$ python -q
>>> import numpy as np
>>> np.set_printoptions(precision=1, suppress=True, linewidth=120, sign=" ")
>>> def rnd(a):
...     return np.round(a, 1) + 0
... 
>>> m1 = np.load("layer3.npy")
>>> print(m1)
[[-9 -7 -4 -9 -5  2 -8 -8 -7  5  5]
 [ 0 -7 -6  9  4  2 -3 -8  6 -3 -4]
 [ 0  0 -2 -7 -9 -4 -9  0 -9  2  1]
 [ 0  0  0 -5 -4 -5 -2  7  6  5  7]
 [ 0  0  0  0 -2 -6  6  5 -8  4  1]
 [ 0  0  0  0  0  6  1 -9  7  3  0]
 [ 0  0  0  0  0  0  8  5  2  8  9]
 [ 0  0  0  0  0  0  0  7  2 -6 -4]
 [ 0  0  0  0  0  0  0  0 -9 -5  8]
 [ 0  0  0  0  0  0  0  0  0  8  8]
 [ 0  0  0  0  0  0  0  0  0  0 -2]]
>>> print(rnd(np.linalg.norm(m1[4] - m1[6])))
15.0
>>> print(rnd(np.linalg.norm(m1, 2)))
28.7
>>> print(m1[4] @ m1[6])
98
>>> print(np.linalg.norm(m1, axis=1).argmax())
0
>>> print(rnd(np.linalg.norm(m1, axis=1)))
[ 22.   17.9  17.8  15.1  13.5  13.3  15.4  10.2  13.   11.3   2. ]
>>> print(rnd(np.linalg.norm(m1[4], 1)), rnd(np.linalg.norm(m1[4], np.inf)))
32.0 8.0
>>> print(rnd(np.linalg.norm(m1, 1)), rnd(np.linalg.norm(m1, np.inf)))
56.0 69.0
>>> print(rnd(np.linalg.norm(m1, "nuc")))
123.6
>>> x = np.array([0, 3, 3, 1, 1, 2, 2, 2, 2, 2, 2])
>>> y = m1 @ x
>>> print(y)
[-69 -46 -60  27   2  16  64  -2 -12  32  -4]
>>> print(rnd(np.linalg.solve(m1, y + m1[:, 7])))
[ 0.  3.  3.  1.  1.  2.  2.  3.  2.  2.  2.]
>>> print(rnd(np.linalg.solve(m1, m1[:, 6])))
[ 0.  0.  0.  0.  0.  0.  1.  0.  0.  0.  0.]
>>> Q, V = np.linalg.qr(m1[:, :8])[0], np.linalg.qr(m1[:, 8:])[0]
>>> sig = np.linalg.svd(Q.T @ V, compute_uv=False)
>>> print(rnd(sig))
[ 1.   0.9  0.3]
>>> print(rnd(np.linalg.norm(Q @ Q.T - V @ V.T, 2)))
1.0
>>> F = np.load("test9.npy")
>>> print(F)
[[-5.2 -3.9  1.5 -5.2  0.5 -4.   6.5]
 [-4.1 -0.9 -1.4 -6.8  0.4 -3.3  4.7]
 [-5.5 -4.5  0.9 -6.1 -1.9 -3.6  5.6]
 [-5.6 -3.3 -1.  -5.8  1.3 -3.9  5.9]
 [-6.5 -1.7 -1.7 -5.5 -0.5 -3.   6.7]
 [-6.1 -3.8  1.4 -7.6  0.4 -3.2  5.1]
 [-6.3 -5.  -1.1 -6.8 -0.7 -2.3  5.9]
 [-5.8 -3.5  2.1 -8.2 -0.8 -4.5  6. ]
 [-4.9 -3.5  0.2 -7.2 -1.2 -4.   6. ]
 [-6.1 -1.6  2.1 -5.9  1.2 -2.2  3.2]
 [-5.9 -2.6  1.1 -6.2  1.8 -2.7  7.5]
 [-5.5 -3.2  1.1 -5.9 -0.3 -4.6  7.1]
 [-5.6 -3.9  1.8 -4.6 -0.4 -3.9  7.1]
 [-5.6 -5.4  1.3 -5.4 -0.1 -0.9  5.3]
 [-5.8 -3.3  0.3 -5.7  1.1 -1.5  6.4]
 [-5.6 -3.9  0.7 -5.9  0.3 -3.5  5.8]
 [-5.8 -2.7 -1.7 -5.6 -0.3 -3.1  7.3]
 [-5.8 -2.5 -1.4 -7.2  2.  -1.8  4. ]
 [-5.6 -1.1 -1.5 -5.  -0.2 -2.5  6.3]
 [-6.7 -2.5  0.5 -4.5  1.1 -4.   7. ]
 [-5.7 -4.3 -0.9 -6.4 -0.1 -1.4  5.5]
 [-6.  -3.2  0.7 -5.2 -1.2 -4.3  6.1]
 [-5.2 -3.5 -1.5 -4.8 -0.7 -4.3  5.4]
 [-5.1 -2.4  1.8 -6.  -0.1 -1.8  6.9]
 [-5.8 -5.2 -0.2 -6.3 -0.3 -2.   5.1]
 [-5.1 -5.4  0.5 -6.2  0.8 -2.6  5.7]
 [-6.4 -2.2 -1.7 -6.1  1.5 -3.3  5. ]]
>>> rng = np.random.default_rng(8205)
>>> idx = rng.permutation(7)
>>> A2 = F[:, idx] * rng.choice([-1, 1], 7)
>>> print(A2)
[[ 3.9  6.5 -4.   5.2  5.2  0.5 -1.5]
 [ 0.9  4.7 -3.3  6.8  4.1  0.4  1.4]
 [ 4.5  5.6 -3.6  6.1  5.5 -1.9 -0.9]
 [ 3.3  5.9 -3.9  5.8  5.6  1.3  1. ]
 [ 1.7  6.7 -3.   5.5  6.5 -0.5  1.7]
 [ 3.8  5.1 -3.2  7.6  6.1  0.4 -1.4]
 [ 5.   5.9 -2.3  6.8  6.3 -0.7  1.1]
 [ 3.5  6.  -4.5  8.2  5.8 -0.8 -2.1]
 [ 3.5  6.  -4.   7.2  4.9 -1.2 -0.2]
 [ 1.6  3.2 -2.2  5.9  6.1  1.2 -2.1]
 [ 2.6  7.5 -2.7  6.2  5.9  1.8 -1.1]
 [ 3.2  7.1 -4.6  5.9  5.5 -0.3 -1.1]
 [ 3.9  7.1 -3.9  4.6  5.6 -0.4 -1.8]
 [ 5.4  5.3 -0.9  5.4  5.6 -0.1 -1.3]
 [ 3.3  6.4 -1.5  5.7  5.8  1.1 -0.3]
 [ 3.9  5.8 -3.5  5.9  5.6  0.3 -0.7]
 [ 2.7  7.3 -3.1  5.6  5.8 -0.3  1.7]
 [ 2.5  4.  -1.8  7.2  5.8  2.   1.4]
 [ 1.1  6.3 -2.5  5.   5.6 -0.2  1.5]
 [ 2.5  7.  -4.   4.5  6.7  1.1 -0.5]
 [ 4.3  5.5 -1.4  6.4  5.7 -0.1  0.9]
 [ 3.2  6.1 -4.3  5.2  6.  -1.2 -0.7]
 [ 3.5  5.4 -4.3  4.8  5.2 -0.7  1.5]
 [ 2.4  6.9 -1.8  6.   5.1 -0.1 -1.8]
 [ 5.2  5.1 -2.   6.3  5.8 -0.3  0.2]
 [ 5.4  5.7 -2.6  6.2  5.1  0.8 -0.5]
 [ 2.2  5.  -3.3  6.1  6.4  1.5  1.7]]
>>> left, _, Vh = np.linalg.svd(F.T @ A2)
>>> print(rnd(np.linalg.lstsq(F, A2)[0]))
[[ 0.  0.  0.  0. -1.  0.  0.]
 [-1.  0.  0.  0.  0.  0.  0.]
 [ 0.  0.  0.  0.  0.  0. -1.]
 [ 0.  0.  0. -1.  0.  0.  0.]
 [ 0.  0.  0.  0.  0.  1.  0.]
 [ 0.  0.  1.  0.  0.  0.  0.]
 [ 0.  1.  0.  0.  0.  0.  0.]]
>>> print(idx)
[ 1  6  5  3  0  4  2]
>>> print(rnd(left @ Vh))
[[ 0.  0.  0.  0. -1.  0.  0.]
 [-1.  0.  0.  0.  0.  0.  0.]
 [ 0.  0.  0.  0.  0.  0. -1.]
 [ 0.  0.  0. -1.  0.  0.  0.]
 [ 0.  0.  0.  0.  0.  1.  0.]
 [ 0.  0.  1.  0.  0.  0.  0.]
 [ 0.  1.  0.  0.  0.  0.  0.]]
